$ ipython --no-banner

In [1]: import numpy as np

In [2]: from numpy import linalg as LA

In [3]: np.set_printoptions(suppress=True, linewidth=160)

In [4]: E = np.load("data.npy")

In [5]: E
Out[5]: 
array([[-1, -1, -1, -1, -1, -1],
       [-1, -2, -2, -2, -2, -2],
       [-1, -2, -3, -3, -3, -3],
       [-1, -2, -3, -4, -4, -4],
       [-1, -2, -3, -4, -5, -5],
       [-1, -2, -3, -4, -5, -6]])

In [6]: ev, evecs = LA.eigh(E)

In [7]: np.unique(ev.round(6) + 0, return_counts=True)[1]
Out[7]: array([1, 1, 1, 1, 1, 1])

In [8]: print(np.round(LA.eigvalsh(E @ E), 3))
[  0.07    0.102   0.199   0.6     3.953 296.076]

In [9]: np.round(evecs.T @ evecs, 3) + 0
Out[9]: 
array([[1., 0., 0., 0., 0., 0.],
       [0., 1., 0., 0., 0., 0.],
       [0., 0., 1., 0., 0., 0.],
       [0., 0., 0., 1., 0., 0.],
       [0., 0., 0., 0., 1., 0.],
       [0., 0., 0., 0., 0., 1.]])

In [10]: np.round(evecs @ np.diag(ev) @ evecs.T, 3)
Out[10]: 
array([[-1., -1., -1., -1., -1., -1.],
       [-1., -2., -2., -2., -2., -2.],
       [-1., -2., -3., -3., -3., -3.],
       [-1., -2., -3., -4., -4., -4.],
       [-1., -2., -3., -4., -5., -5.],
       [-1., -2., -3., -4., -5., -6.]])

In [11]: np.round(LA.svd(E, compute_uv=False), 3)
Out[11]: array([17.207,  1.988,  0.775,  0.446,  0.319,  0.265])

In [12]: (ev > 1e-8).sum(), (ev < -1e-8).sum()
Out[12]: (np.int64(0), np.int64(6))

In [13]: X = np.array([[3.0, 1.0, 0.0, 0.0, 0.0, 0.0, 0.0, 0.0],
    ...:     [0.0, 3.0, 1.0, 0.0, 0.0, 0.0, 0.0, 0.0],
    ...:     [0.0, 0.0, 3.0, 1.0, 0.0, 0.0, 0.0, 0.0],
    ...:     [0.0, 0.0, 0.0, 3.0, 1.0, 0.0, 0.0, 0.0],
    ...:     [0.0, 0.0, 0.0, 0.0, 3.0, 1.0, 0.0, 0.0],
    ...:     [0.0, 0.0, 0.0, 0.0, 0.0, 3.0, 1.0, 0.0],
    ...:     [0.0, 0.0, 0.0, 0.0, 0.0, 0.0, 3.0, 1.0],
    ...:     [0.0, 0.0, 0.0, 0.0, 0.0, 0.0, 0.0, 3.0]])

In [14]: A2 = np.array([[0, 1], [1, 1], [1, 2], [3, 0], [0, 3], [3, 0], [1, 2], [3, 2]])

In [15]: LA.matrix_rank(np.vstack([X, A2.T]))
Out[15]: np.int64(8)

In [16]: LA.matrix_rank(X @ A2)
Out[16]: np.int64(2)

In [17]: np.einsum("ij,ij->i", X, X)
Out[17]: array([10., 10., 10., 10., 10., 10., 10.,  9.])

In [18]: W0 = np.load("m.npy")

In [19]: W0.round(3)
Out[19]: 
array([[0.333, 0.   , 0.333, 0.   , 0.   , 0.   , 0.   , 0.   , 0.333, 0.   , 0.   ],
       [0.   , 0.25 , 0.   , 0.25 , 0.   , 0.   , 0.   , 0.25 , 0.   , 0.25 , 0.   ],
       [0.167, 0.   , 0.167, 0.   , 0.167, 0.   , 0.   , 0.   , 0.167, 0.167, 0.167],
       [0.5  , 0.   , 0.   , 0.5  , 0.   , 0.   , 0.   , 0.   , 0.   , 0.   , 0.   ],
       [0.167, 0.167, 0.   , 0.167, 0.167, 0.   , 0.167, 0.   , 0.   , 0.167, 0.   ],
       [0.167, 0.167, 0.167, 0.167, 0.   , 0.167, 0.   , 0.   , 0.   , 0.   , 0.167],
       [0.   , 0.   , 0.   , 0.   , 0.   , 0.333, 0.333, 0.333, 0.   , 0.   , 0.   ],
       [0.   , 0.   , 0.   , 0.2  , 0.   , 0.2  , 0.2  , 0.2  , 0.   , 0.2  , 0.   ],
       [0.   , 0.   , 0.   , 0.   , 0.   , 0.   , 0.   , 0.25 , 0.25 , 0.25 , 0.25 ],
       [0.167, 0.   , 0.   , 0.   , 0.   , 0.167, 0.   , 0.167, 0.   , 0.333, 0.167],
       [0.   , 0.25 , 0.   , 0.25 , 0.   , 0.   , 0.   , 0.25 , 0.   , 0.   , 0.25 ]])

In [20]: A2 = W0 / np.sqrt((W0 ** 2).mean(axis=1, keepdims=True))

In [21]: np.round(W0 - W0.mean(axis=1, keepdims=True), 3)
Out[21]: 
array([[ 0.242, -0.091,  0.242, -0.091, -0.091, -0.091, -0.091, -0.091,  0.242, -0.091, -0.091],
       [-0.091,  0.159, -0.091,  0.159, -0.091, -0.091, -0.091,  0.159, -0.091,  0.159, -0.091],
       [ 0.076, -0.091,  0.076, -0.091,  0.076, -0.091, -0.091, -0.091,  0.076,  0.076,  0.076],
       [ 0.409, -0.091, -0.091,  0.409, -0.091, -0.091, -0.091, -0.091, -0.091, -0.091, -0.091],
       [ 0.076,  0.076, -0.091,  0.076,  0.076, -0.091,  0.076, -0.091, -0.091,  0.076, -0.091],
       [ 0.076,  0.076,  0.076,  0.076, -0.091,  0.076, -0.091, -0.091, -0.091, -0.091,  0.076],
       [-0.091, -0.091, -0.091, -0.091, -0.091,  0.242,  0.242,  0.242, -0.091, -0.091, -0.091],
       [-0.091, -0.091, -0.091,  0.109, -0.091,  0.109,  0.109,  0.109, -0.091,  0.109, -0.091],
       [-0.091, -0.091, -0.091, -0.091, -0.091, -0.091, -0.091,  0.159,  0.159,  0.159,  0.159],
       [ 0.076, -0.091, -0.091, -0.091, -0.091,  0.076, -0.091,  0.076, -0.091,  0.242,  0.076],
       [-0.091,  0.159, -0.091,  0.159, -0.091, -0.091, -0.091,  0.159, -0.091, -0.091,  0.159]])
